% python3 -q
>>> import numpy as np
>>> np.set_printoptions(precision=2, suppress=True, linewidth=160, floatmode="fixed")
>>> rng = np.random.default_rng(571)
>>> A = np.eye(6, dtype=int)[rng.permutation(6)] * np.array([9, 8, 8, 8, 9, 2])
>>> A
array([[9, 0, 0, 0, 0, 0],
       [0, 0, 0, 8, 0, 0],
       [0, 0, 0, 0, 0, 2],
       [0, 0, 0, 0, 9, 0],
       [0, 8, 0, 0, 0, 0],
       [0, 0, 8, 0, 0, 0]])
>>> lab = rng.permutation(6)
>>> lab
array([5, 0, 4, 2, 3, 1])
>>> Y = A[lab][:, lab]
>>> np.diag(Y)
array([0, 9, 0, 0, 0, 0])
>>> Y
array([[0, 0, 0, 8, 0, 0],
       [0, 9, 0, 0, 0, 0],
       [0, 0, 0, 0, 0, 8],
       [2, 0, 0, 0, 0, 0],
       [0, 0, 9, 0, 0, 0],
       [0, 0, 0, 0, 8, 0]])
>>> np.linalg.pinv(Y)
array([[0.00, 0.00, 0.00, 0.50, 0.00, 0.00],
       [0.00, 0.11, 0.00, 0.00, 0.00, 0.00],
       [0.00, 0.00, 0.00, 0.00, 0.11, 0.00],
       [0.12, 0.00, 0.00, 0.00, 0.00, 0.00],
       [0.00, 0.00, 0.00, 0.00, 0.00, 0.12],
       [0.00, 0.00, 0.12, 0.00, 0.00, 0.00]])
>>> A.T @ A
array([[81,  0,  0,  0,  0,  0],
       [ 0, 64,  0,  0,  0,  0],
       [ 0,  0, 64,  0,  0,  0],
       [ 0,  0,  0, 64,  0,  0],
       [ 0,  0,  0,  0, 81,  0],
       [ 0,  0,  0,  0,  0,  4]])
>>> np.linalg.svd(A, compute_uv=False)
array([9.00, 9.00, 8.00, 8.00, 8.00, 2.00])
>>> Y = np.linalg.inv(A)
>>> np.linalg.det(A) * Y
array([[ -9216.00,     -0.00,     -0.00,     -0.00,     -0.00,     -0.00],
       [    -0.00,     -0.00,     -0.00,     -0.00, -10368.00,     -0.00],
       [    -0.00,     -0.00,     -0.00,     -0.00,     -0.00, -10368.00],
       [    -0.00, -10368.00,     -0.00,     -0.00,     -0.00,     -0.00],
       [    -0.00,     -0.00,     -0.00,  -9216.00,     -0.00,     -0.00],
       [    -0.00,     -0.00, -41472.00,     -0.00,     -0.00,     -0.00]])
>>> np.allclose(Y, A.T)
False
>>> np.linalg.inv(Y)
array([[9.00, 0.00, 0.00, 0.00, 0.00, 0.00],
       [0.00, 0.00, 0.00, 8.00, 0.00, 0.00],
       [0.00, 0.00, 0.00, 0.00, 0.00, 2.00],
       [0.00, 0.00, 0.00, 0.00, 9.00, 0.00],
       [0.00, 8.00, 0.00, 0.00, 0.00, 0.00],
       [0.00, 0.00, 8.00, 0.00, 0.00, 0.00]])
>>> round(float(np.linalg.slogdet(A)[0]), 2)
-1.0
>>> M = np.load("layer5.npy")
>>> M
array([[ -0.30,   1.90,   0.50,  -0.10,  -0.90,  -1.40],
       [ -1.10,  -0.50,  -0.40,  -0.30,   0.40,   0.70],
       [  0.90,   0.50,   0.10,   2.10,  -0.20,   0.20],
       [  0.30,  -1.50,   0.60,   1.00,   0.50,   0.00],
       [  0.90,   0.40,  -0.20,   0.80,   1.60,  -0.90],
       [  0.30,   0.50,   0.20,   1.30,   2.30,   0.40],
       [  0.90,  -0.60,   3.20,  -2.90,   0.30,  -1.50],
       [ -0.90,   2.40,  -1.70,   1.60,   0.10,  -0.10],
       [  2.40,  -1.60,   0.20,  -0.50,  -0.90,   0.00],
       [ -0.90,  -0.10,   1.20,  -0.60,   0.40,   0.90],
       [  0.70,   1.30,   1.00,  -0.30,  -1.50,   0.40],
       [  1.00,   0.40,  -0.10,  -0.50,   0.40,   1.10],
       [-16.00,   0.00,  24.00,  28.00,   0.00,   5.00],
       [ -2.10,  -0.60,  -1.60,  -0.60,  -1.60,   1.90],
       [  0.50,   0.40,   1.00,   0.40,   1.30,   0.80]])
>>> r0, v = M[11], M[5]
>>> r0 @ r0
np.float64(2.79)
>>> pr = (r0 @ v) / (r0 @ r0) * r0
>>> round(np.linalg.norm(r0 + v) ** 2 + np.linalg.norm(r0 - v) ** 2, 2)
np.float64(20.62)
>>> v - pr
array([-0.13,  0.33,  0.24,  1.51,  2.13, -0.07])
>>> np.round((v - pr) @ r0, 2)
np.float64(-0.0)
>>> cen = M - M.mean(axis=0)
>>> V = np.linalg.svd(cen)[2][:1]
>>> Y = cen - cen @ V.T @ V
>>> round(float(np.linalg.norm(Y) / np.linalg.norm(cen)), 2)
0.24
>>> np.linalg.norm(Y, axis=1).round(6).argmax()
np.int64(6)
>>> np.cov(cen @ V.T, rowvar=False)
array(108.87)
>>> m1 = (rng.random((3, 3)) < 0.3) + np.eye(3)
>>> m1 /= m1.sum(axis=1, keepdims=True)
>>> m1
array([[1.00, 0.00, 0.00],
       [0.00, 0.50, 0.50],
       [0.33, 0.33, 0.33]])
>>> np.linalg.matrix_power(m1, 2)
array([[1.00, 0.00, 0.00],
       [0.17, 0.42, 0.42],
       [0.44, 0.28, 0.28]])
>>> m1.sum(axis=1)
array([1.00, 1.00, 1.00])
>>> m1 @ np.ones(3)
array([1.00, 1.00, 1.00])
>>> np.round(np.linalg.matrix_power(m1, 100), 2) + 0
array([[1.00, 0.00, 0.00],
       [1.00, 0.00, 0.00],
       [1.00, 0.00, 0.00]])
>>> np.sort(np.abs(np.linalg.eigvals(m1)))[::-1]
array([1.00, 0.83, 0.00])
>>> pr = np.eye(3)[0]
>>> for _ in range(5):
...     pr = pr @ m1
...     print(pr.round(2))
... 
[1.00 0.00 0.00]
[1.00 0.00 0.00]
[1.00 0.00 0.00]
[1.00 0.00 0.00]
[1.00 0.00 0.00]
>>> rk = np.linalg.matrix_rank(m1)
>>> rk
np.int64(2)
>>> ns = np.linalg.svd(m1)[2][rk:].T
>>> ns.shape
(3, 1)
>>> ns[:, 0] / ns[np.abs(ns[:, 0]).round(6).argmax(), 0]
array([-0.00,  1.00, -1.00])
>>> np.linalg.matrix_rank(m1.T @ m1), np.linalg.matrix_rank(m1 @ m1.T)
(np.int64(2), np.int64(2))
>>> np.allclose(m1 @ ns, 0)
True
>>> ns @ ns.T
array([[ 0.00,  0.00,  0.00],
       [ 0.00,  0.50, -0.50],
       [ 0.00, -0.50,  0.50]])
>>> [int(np.linalg.matrix_rank(np.delete(m1, i, axis=0))) for i in range(3)]
[2, 2, 2]
>>> [int(np.linalg.matrix_rank(m1[:, :j + 1])) for j in range(3)]
[1, 2, 2]
>>> Y = m1 / np.linalg.norm(m1, axis=1, keepdims=True)
>>> gram = Y @ Y.T
>>> (gram - 2 * np.eye(3)).round(6).argmax(axis=1)
array([2, 2, 1])
>>> round(float(np.degrees(np.arccos(np.clip(gram[2, 1], -1, 1)))), 2)
35.26
>>> gram
array([[1.00, 0.00, 0.58],
       [0.00, 1.00, 0.82],
       [0.58, 0.82, 1.00]])
>>> (np.abs(gram) > 0.9).astype(int)
array([[1, 0, 0],
       [0, 1, 0],
       [0, 0, 1]])
>>> np.argwhere(np.triu(np.abs(gram) > 0.95, 1))
array([], shape=(0, 2), dtype=int64)
>>> gram = m1.T @ m1
>>> np.allclose(gram, gram.T)
True
>>> np.linalg.matrix_rank(gram)
np.int64(2)
>>> np.diag(gram)
array([1.11, 0.36, 0.36])
>>> (m1 @ m1.T).shape
(3, 3)
>>> mat = np.array([[-2, 3, -1, 0, -3],
...     [0, -2, 1, -3, 2],
...     [-3, -3, 0, -2, 2],
...     [1, 1, 1, 0, -2],
...     [1, 1, 0, -1, -2],
...     [3, 2, -1, -3, -2]])
>>> mat[:, 3] = 2 * mat[:, 0]
>>> mat
array([[-2,  3, -1, -4, -3],
       [ 0, -2,  1,  0,  2],
       [-3, -3,  0, -6,  2],
       [ 1,  1,  1,  2, -2],
       [ 1,  1,  0,  2, -2],
       [ 3,  2, -1,  6, -2]])
>>> np.unique(mat.round(6), axis=0).shape
(6, 5)
>>> np.round(mat @ np.linalg.pinv(mat) @ mat, 2) + 0
array([[-2.00,  3.00, -1.00, -4.00, -3.00],
       [ 0.00, -2.00,  1.00,  0.00,  2.00],
       [-3.00, -3.00,  0.00, -6.00,  2.00],
       [ 1.00,  1.00,  1.00,  2.00, -2.00],
       [ 1.00,  1.00,  0.00,  2.00, -2.00],
       [ 3.00,  2.00, -1.00,  6.00, -2.00]])
>>> np.round(np.trace(np.linalg.pinv(mat) @ mat), 2)
np.float64(4.0)
>>> X = np.load("sample14.npy")
>>> X
array([[ 2.00,  1.00,  0.00,  2.00,  0.00,  0.00],
       [ 3.00,  2.00,  2.00,  1.00,  0.00,  0.00],
       [ 3.00,  3.00,  2.00,  2.00,  0.00,  0.00],
       [ 0.00,  3.00,  3.00,  1.00,  0.00,  0.00],
       [ 0.00,  0.00,  0.00,  0.00,  0.00,  3.00],
       [ 0.00,  0.00,  0.00,  0.00,  1.00, -1.00]])
>>> def softmax(z):
...     e = np.exp(z - z.max(axis=-1, keepdims=True))
...     return e / e.sum(axis=-1, keepdims=True)
... 
>>> softmax(X[5])
array([0.14, 0.14, 0.14, 0.14, 0.38, 0.05])
>>> np.round(softmax(10 * X[5]), 2) + 0
array([0.00, 0.00, 0.00, 0.00, 1.00, 0.00])
>>> S = X @ X.T / np.sqrt(6)
>>> np.round(softmax(S + np.triu(np.full(S.shape, -np.inf), 1)), 2) + 0
array([[1.00, 0.00, 0.00, 0.00, 0.00, 0.00],
       [0.04, 0.96, 0.00, 0.00, 0.00, 0.00],
       [0.00, 0.11, 0.88, 0.00, 0.00, 0.00],
       [0.00, 0.06, 0.29, 0.65, 0.00, 0.00],
       [0.02, 0.02, 0.02, 0.02, 0.91, 0.00],
       [0.15, 0.15, 0.15, 0.15, 0.04, 0.35]])
>>> vec = np.array([-2, 0, -2, 2, -1, -1])
>>> y = X @ vec
>>> b, lr = np.zeros(6), 1 / np.linalg.norm(X, 2) ** 2
>>> for i in range(20):
...     b -= lr * X.T @ (X @ b - y)
...     if i % 5 == 0: print(i, round(np.linalg.norm(X @ b - y), 2))
... 
0 4.8
5 3.76
10 3.2
15 2.79
>>> b
array([-1.15, -0.55, -1.21,  0.65, -0.18, -0.89])
